In [1]: import numpy as np

In [2]: import numpy.linalg as la

In [3]: np.set_printoptions(precision=3, suppress=True, linewidth=100)

In [4]: f = np.array([1, 2, 7, 1, 5, 9, 8, 4])

In [5]: rng = np.random.default_rng(9569)

In [6]: F = np.outer(rng.normal(size=19), f) + 0.1 * rng.normal(size=(19, 8))

In [7]: F
Out[7]: 
array([[  0.174,   0.552,   1.742,   0.363,   1.348,   2.14 ,   2.103,   0.995],
       [ -0.349,  -0.637,  -2.019,  -0.26 ,  -1.48 ,  -2.632,  -2.502,  -1.152],
       [  0.119,   0.196,   0.499,   0.245,   0.335,   0.728,   0.851,   0.356],
       [  0.934,   1.891,   6.331,   0.802,   4.584,   8.085,   7.147,   3.496],
       [  0.635,   1.037,   3.435,   0.614,   2.447,   4.205,   3.899,   2.007],
       [ -0.03 ,  -0.427,  -1.308,  -0.312,  -1.003,  -1.931,  -1.619,  -0.683],
       [ -0.236,  -0.654,  -1.843,  -0.133,  -1.22 ,  -2.467,  -2.029,  -1.176],
       [  1.226,   2.721,  10.313,   1.194,   7.151,  13.233,  11.659,   5.691],
       [  0.088,  -0.221,  -0.41 ,  -0.104,  -0.24 ,  -0.588,  -0.615,  -0.32 ],
       [  1.211,   2.45 ,   8.902,   1.172,   6.295,  11.424,  10.178,   4.99 ],
       [ -0.005,  -0.059,  -0.158,  -0.127,  -0.027,  -0.001,   0.001,  -0.134],
       [  0.255,   0.138,   0.426,   0.117,   0.253,   0.475,   0.449,   0.221],
       [ -0.295,  -0.664,  -2.452,  -0.452,  -1.69 ,  -3.221,  -2.757,  -1.438],
       [ -2.25 ,  -4.15 , -14.423,  -1.947, -10.483, -18.717, -16.464,  -8.449],
       [ -0.946,  -1.826,  -6.266,  -0.971,  -4.273,  -7.861,  -7.166,  -3.489],
       [ -0.399,  -0.904,  -2.776,  -0.271,  -1.846,  -3.561,  -3.137,  -1.506],
       [  0.124,   0.554,   1.83 ,   0.564,   1.204,   2.262,   1.908,   1.014],
       [  1.756,   3.527,  12.255,   1.756,   8.861,  15.731,  13.929,   6.988],
       [ -0.423,  -0.459,  -2.048,  -0.41 ,  -1.767,  -2.867,  -2.752,  -1.209]])

In [8]: O, V = la.qr(F[:, :6])[0], la.qr(F[:, 6:])[0]

In [9]: sigma = la.svd(O.T @ V, compute_uv=False)

In [10]: np.degrees(np.arccos(sigma.clip(0, 1)))
Out[10]: array([ 0.633, 66.417])

In [11]: O, Rm = la.qr(F)

In [12]: np.round(O.T @ O, 3) + 0
Out[12]: 
array([[1., 0., 0., 0., 0., 0., 0., 0.],
       [0., 1., 0., 0., 0., 0., 0., 0.],
       [0., 0., 1., 0., 0., 0., 0., 0.],
       [0., 0., 0., 1., 0., 0., 0., 0.],
       [0., 0., 0., 0., 1., 0., 0., 0.],
       [0., 0., 0., 0., 0., 1., 0., 0.],
       [0., 0., 0., 0., 0., 0., 1., 0.],
       [0., 0., 0., 0., 0., 0., 0., 1.]])

In [13]: np.round(abs(Rm[0, 0]), 3), np.round(la.norm(F[:, 0]), 3)
Out[13]: (np.float64(3.745), np.float64(3.745))

In [14]: np.trace(O @ O.T)
Out[14]: np.float64(8.0)

In [15]: np.allclose(Rm.T @ Rm, F.T @ F)
Out[15]: True

In [16]: np.abs(np.diag(Rm))
Out[16]: array([3.745, 0.996, 1.302, 0.556, 0.483, 0.439, 0.475, 0.289])

In [17]: O.shape, Rm.shape
Out[17]: ((19, 8), (8, 8))

In [18]: d = la.norm(F[:, None] - F[None], axis=-1)

In [19]: (d + 1e9 * np.eye(19)).round(6).argmin(axis=1)
Out[19]: array([16, 18, 11,  9,  0,  6,  1,  9, 10,  7,  8,  2, 18, 14, 15, 12,  0,  7,  1])

In [20]: la.matrix_rank(d ** 2)
Out[20]: np.int64(10)

In [21]: np.flatnonzero(d[6] < d.mean() / 2)
Out[21]: array([ 1,  2,  5,  6,  8, 10, 11, 12, 15, 18])

In [22]: np.unravel_index(d.round(6).argmax(), d.shape)
Out[22]: (np.int64(13), np.int64(17))

In [23]: d[:5, :5]
Out[23]: 
array([[ 0.   ,  8.533,  2.585, 10.057,  3.619],
       [ 8.533,  0.   ,  5.967, 18.58 , 12.141],
       [ 2.585,  5.967,  0.   , 12.631,  6.188],
       [10.057, 18.58 , 12.631,  0.   ,  6.452],
       [ 3.619, 12.141,  6.188,  6.452,  0.   ]])

In [24]: M = np.load("block1.npy")

In [25]: M
Out[25]: 
array([[ 8.235,  0.074,  0.177, -4.009,  5.431, -6.57 ],
       [-0.512,  7.705,  2.388, -3.928, -4.293, -1.824],
       [ 5.947, -3.775,  6.127,  0.053, -0.945,  1.064],
       [ 3.839, -1.232, -0.191, -0.753, -0.196, -1.274],
       [-0.357,  6.624, -6.471,  9.06 , -6.376, -2.633],
       [-1.75 , -7.108, -4.231, -1.59 ,  9.   , -0.431],
       [-1.227,  3.822,  1.275,  6.462, -6.467,  2.204],
       [-2.256, -1.235,  2.865,  0.633,  0.42 , -0.173],
       [-0.998, -1.633,  7.08 , -8.15 ,  2.882, -1.113],
       [-3.358, -4.805, -1.406, -1.707,  1.483, -2.169],
       [-6.29 , -6.373, -5.975, -2.407,  6.382,  1.438],
       [-7.079, -1.101, -4.164,  2.197, -4.77 , -5.29 ],
       [-5.637, -9.017, -3.286,  3.36 ,  3.524, -1.76 ],
       [-1.508,  3.286,  2.162,  4.289, -5.032, -1.976],
       [ 2.535,  3.069, -6.757, -3.001,  2.371, -0.967],
       [-0.986, -3.362,  4.921, -1.153, -3.954, -0.51 ],
       [-0.727,  0.728,  1.892, -1.003, -4.304, -1.26 ],
       [ 1.025, -0.088, -1.628,  0.593,  1.75 , -2.342],
       [ 1.425, -6.652,  4.954, -5.762,  3.648, -2.12 ],
       [ 0.966, -3.034, -1.862, -4.709,  4.313, -1.331],
       [-3.568, -6.47 ,  1.535, -2.257, -1.003,  4.211],
       [-0.782,  1.251, -3.139, -5.997, -0.151, -0.15 ],
       [-1.352,  0.783,  3.47 , -4.681, -1.35 , -1.64 ],
       [ 2.018,  2.001,  1.522,  5.98 , -2.86 ,  2.864],
       [ 0.986, -0.413, -1.354, -6.8  ,  5.036, -2.5  ],
       [ 0.07 , -0.301,  0.045,  3.124, -4.982,  2.87 ],
       [-0.103,  7.962, -3.408, -4.331,  1.695, -0.675]])

In [26]: cov = np.cov(M, rowvar=False)

In [27]: np.argwhere(np.triu(np.abs(np.corrcoef(M.T)) > 0.8, 1))
Out[27]: array([], shape=(0, 2), dtype=int64)

In [28]: np.median(M, axis=0)
Out[28]: array([-0.727, -0.413,  0.045, -1.59 , -0.151, -1.26 ])

In [29]: np.polyfit(M[:, 3], M[:, 5], 1)
Out[29]: array([ 0.108, -0.785])

In [30]: M.std(axis=0)
Out[30]: array([3.285, 4.38 , 3.738, 4.23 , 4.141, 2.285])

In [31]: feats = np.vander(np.arange(7) - 3, 4, increasing=True)

In [32]: feats
Out[32]: 
array([[  1,  -3,   9, -27],
       [  1,  -2,   4,  -8],
       [  1,  -1,   1,  -1],
       [  1,   0,   0,   0],
       [  1,   1,   1,   1],
       [  1,   2,   4,   8],
       [  1,   3,   9,  27]])

In [33]: hat = feats @ la.solve(feats.T @ feats, feats.T)

In [34]: np.allclose(hat @ hat, hat)
Out[34]: True

In [35]: hat
Out[35]: 
array([[ 0.929,  0.19 , -0.095, -0.095,  0.024,  0.095, -0.048],
       [ 0.19 ,  0.452,  0.381,  0.143, -0.095, -0.167,  0.095],
       [-0.095,  0.381,  0.452,  0.286,  0.048, -0.095,  0.024],
       [-0.095,  0.143,  0.286,  0.333,  0.286,  0.143, -0.095],
       [ 0.024, -0.095,  0.048,  0.286,  0.452,  0.381, -0.095],
       [ 0.095, -0.167, -0.095,  0.143,  0.381,  0.452,  0.19 ],
       [-0.048,  0.095,  0.024, -0.095, -0.095,  0.19 ,  0.929]])

In [36]: la.matrix_rank(np.eye(7) - hat)
Out[36]: np.int64(3)

In [37]: np.round(la.eigvalsh(hat), 3) + 0
Out[37]: array([0., 0., 0., 1., 1., 1., 1.])

In [38]: round(float(np.trace(hat)), 3)
Out[38]: 4.0

In [39]: np.round(hat @ feats[:, 2], 3) + 0
Out[39]: array([9., 4., 1., 0., 1., 4., 9.])

In [40]: np.diag(hat)
Out[40]: array([0.929, 0.452, 0.452, 0.333, 0.452, 0.452, 0.929])

In [41]: J = np.array([[-2.0, 0.0, -3.0, -3.0, 0.0, -3.0, 0.0, 0.0],
    ...:     [0.0, -2.0, 0.0, 0.0, -3.0, 0.0, -3.0, -3.0],
    ...:     [-3.0, 0.0, -2.0, -3.0, 0.0, -3.0, 0.0, 0.0],
    ...:     [-3.0, 0.0, -3.0, -2.0, 0.0, -3.0, 0.0, 0.0],
    ...:     [0.0, -3.0, 0.0, 0.0, -2.0, 0.0, -3.0, -3.0],
    ...:     [-3.0, 0.0, -3.0, -3.0, 0.0, -2.0, 0.0, 0.0],
    ...:     [0.0, -3.0, 0.0, 0.0, -3.0, 0.0, -2.0, -3.0],
    ...:     [0.0, -3.0, 0.0, 0.0, -3.0, 0.0, -3.0, -2.0]])

In [42]: basis = M[[21, 20]].astype(float)

In [43]: for _ in range(5):
    ...:     idx = la.norm(M[:, None] - basis, axis=-1).argmin(axis=1)
    ...:     basis = np.array([M[idx == j].mean(axis=0) for j in range(2)])
    ...: 

In [44]: idx
Out[44]: array([0, 0, 1, 0, 0, 1, 1, 1, 0, 1, 1, 0, 1, 0, 0, 1, 0, 0, 1, 0, 1, 0, 0, 1, 0, 1, 0])

In [45]: np.bincount(idx)
Out[45]: array([15, 12])

In [46]: np.all(la.eigvalsh(J) > 0)
Out[46]: np.False_

In [47]: U, sigma, vt = la.svd(J)

In [48]: sigma
Out[48]: array([11., 11.,  1.,  1.,  1.,  1.,  1.,  1.])

In [49]: out = U[:, :2] @ np.diag(sigma[:2]) @ vt[:2]

In [50]: out.round(3) + 0
Out[50]: 
array([[-2.75,  0.  , -2.75, -2.75,  0.  , -2.75,  0.  ,  0.  ],
       [ 0.  , -2.75,  0.  ,  0.  , -2.75,  0.  , -2.75, -2.75],
       [-2.75,  0.  , -2.75, -2.75,  0.  , -2.75,  0.  ,  0.  ],
       [-2.75,  0.  , -2.75, -2.75,  0.  , -2.75,  0.  ,  0.  ],
       [ 0.  , -2.75,  0.  ,  0.  , -2.75,  0.  , -2.75, -2.75],
       [-2.75,  0.  , -2.75, -2.75,  0.  , -2.75,  0.  ,  0.  ],
       [ 0.  , -2.75,  0.  ,  0.  , -2.75,  0.  , -2.75, -2.75],
       [ 0.  , -2.75,  0.  ,  0.  , -2.75,  0.  , -2.75, -2.75]])

In [51]: np.round(la.norm(J - out) / la.norm(J), 3)
Out[51]: np.float64(0.156)

In [52]: la.matrix_rank(J, rtol=0.05)
Out[52]: np.int64(8)

In [53]: la.cond(J) > 100
Out[53]: np.False_

In [54]: np.argsort(-la.norm(J, axis=0).round(6), kind="stable")[:3]
Out[54]: array([0, 1, 2])

In [55]: [round(float(x), 3) for x in la.svd(J, compute_uv=False)[:3]]
Out[55]: [11.0, 11.0, 1.0]

In [56]: round(la.norm(J, 2) / la.norm(J), 3)
Out[56]: np.float64(0.699)

In [57]: np.round(np.abs(la.svd(J)[2][-1]), 3) + 0
Out[57]: array([0.   , 0.   , 0.803, 0.275, 0.   , 0.528, 0.   , 0.   ])

In [58]: J.ravel(order="F")
Out[58]: 
array([-2.,  0., -3., -3.,  0., -3.,  0.,  0.,  0., -2.,  0.,  0., -3.,  0., -3., -3., -3.,  0.,
       -2., -3.,  0., -3.,  0.,  0., -3.,  0., -3., -2.,  0., -3.,  0.,  0.,  0., -3.,  0.,  0.,
       -2.,  0., -3., -3., -3.,  0., -3., -3.,  0., -2.,  0.,  0.,  0., -3.,  0.,  0., -3.,  0.,
       -2., -3.,  0., -3.,  0.,  0., -3.,  0., -3., -2.])

In [59]: T = J.reshape(8, 2, -1)

In [60]: np.swapaxes(T, 1, 2)[6]
Out[60]: 
array([[ 0., -3.],
       [-3.,  0.],
       [ 0., -2.],
       [ 0., -3.]])

In [61]: T.transpose(1, 0, 2)
Out[61]: 
array([[[-2.,  0., -3., -3.],
        [ 0., -2.,  0.,  0.],
        [-3.,  0., -2., -3.],
        [-3.,  0., -3., -2.],
        [ 0., -3.,  0.,  0.],
        [-3.,  0., -3., -3.],
        [ 0., -3.,  0.,  0.],
        [ 0., -3.,  0.,  0.]],

       [[ 0., -3.,  0.,  0.],
        [-3.,  0., -3., -3.],
        [ 0., -3.,  0.,  0.],
        [ 0., -3.,  0.,  0.],
        [-2.,  0., -3., -3.],
        [ 0., -2.,  0.,  0.],
        [-3.,  0., -2., -3.],
        [-3.,  0., -3., -2.]]])

In [62]: T.sum(axis=1)
Out[62]: 
array([[-2., -3., -3., -3.],
       [-3., -2., -3., -3.],
       [-3., -3., -2., -3.],
       [-3., -3., -3., -2.],
       [-2., -3., -3., -3.],
       [-3., -2., -3., -3.],
       [-3., -3., -2., -3.],
       [-3., -3., -3., -2.]])

In [63]: T[:, 0]
Out[63]: 
array([[-2.,  0., -3., -3.],
       [ 0., -2.,  0.,  0.],
       [-3.,  0., -2., -3.],
       [-3.,  0., -3., -2.],
       [ 0., -3.,  0.,  0.],
       [-3.,  0., -3., -3.],
       [ 0., -3.,  0.,  0.],
       [ 0., -3.,  0.,  0.]])

In [64]: np.einsum("ihd,ihd->ih", T, T)
Out[64]: 
array([[22.,  9.],
       [ 4., 27.],
       [22.,  9.],
       [22.,  9.],
       [ 9., 22.],
       [27.,  4.],
       [ 9., 22.],
       [ 9., 22.]])

In [65]: X = np.loadtxt("x.csv", delimiter=",")

In [66]: X
Out[66]: 
array([[0., 1., 2., 0., 0., 0., 3., 2.],
       [3., 0., 2., 0., 0., 0., 0., 1.],
       [1., 0., 1., 0., 0., 0., 3., 0.],
       [0., 0., 0., 3., 0., 0., 0., 0.],
       [0., 0., 0., 0., 3., 0., 0., 0.],
       [0., 0., 0., 1., 0., 2., 0., 0.],
       [2., 2., 3., 0., 0., 0., 3., 0.],
       [1., 2., 1., 0., 0., 0., 0., 3.]])

In [67]: # 3 blocks once reordered

In [68]: np.sort(la.eigvals(X).real)
Out[68]: array([-1.461, -1.461, -0.883,  2.   ,  3.   ,  3.   ,  3.368,  7.436])

In [69]: X @ X
Out[69]: 
array([[13., 10., 15.,  0.,  0.,  0., 15.,  7.],
       [ 3.,  5.,  9.,  0.,  0.,  0., 15.,  9.],
       [ 7.,  7., 12.,  0.,  0.,  0., 15.,  2.],
       [ 0.,  0.,  0.,  9.,  0.,  0.,  0.,  0.],
       [ 0.,  0.,  0.,  0.,  9.,  0.,  0.,  0.],
       [ 0.,  0.,  0.,  5.,  0.,  4.,  0.,  0.],
       [15.,  8., 20.,  0.,  0.,  0., 24.,  6.],
       [10.,  7., 10.,  0.,  0.,  0.,  6., 13.]])
